$ ipython --no-banner

In [1]: import numpy as np

In [2]: np.set_printoptions(precision=3, suppress=True, linewidth=200)

In [3]: def rd(a):
   ...:     return np.round(a, 3) + 0
   ...: 

In [4]: X = np.load("dump.npy")

In [5]: X
Out[5]: 
array([[2.1, 1. , 0. ],
       [3. , 4.1, 0. ],
       [2. , 1. , 0.1]])

In [6]: Uu, sv, Vt = np.linalg.svd(X)

In [7]: np.argmax(sv[:-1] / (sv[1:] + 1e-6)) + 1
Out[7]: np.int64(2)

In [8]: M2 = Uu[:, :2] @ np.diag(sv[:2]) @ Vt[:2]

In [9]: rd(np.linalg.norm(X - M2, 2)), rd(sv[2])
Out[9]: (np.float64(0.073), np.float64(0.073))

In [10]: rd(M2)
Out[10]: 
array([[2.098, 1.001, 0.05 ],
       [3.   , 4.1  , 0.001],
       [2.002, 0.999, 0.046]])

In [11]: x = np.array([-6, -2, 0])

In [12]: rhs = X @ x

In [13]: beta, lr = np.zeros(3), 1 / np.linalg.norm(X, 2) ** 2

In [14]: for i in range(60):
    ...:     beta -= lr * X.T @ (X @ beta - rhs)
    ...:     if i % 10 == 0: print(i, round(np.linalg.norm(X @ beta - rhs), 3))
    ...: 
0 3.648
10 2.203
20 1.33
30 0.803
40 0.485
50 0.293

In [15]: rd(beta)
Out[15]: array([-5.891, -2.103, -0.157])

In [16]: w, evecs = np.linalg.eig(X)

In [17]: rd(np.sort(np.linalg.eigvals(np.linalg.inv(X))))
Out[17]: array([ 0.196,  0.909, 10.   ])

In [18]: rd(np.sort(np.linalg.eigvals(X @ X)))
Out[18]: array([ 0.01,  1.21, 26.01])

In [19]: rd(w)
Out[19]: array([0.1, 5.1, 1.1])
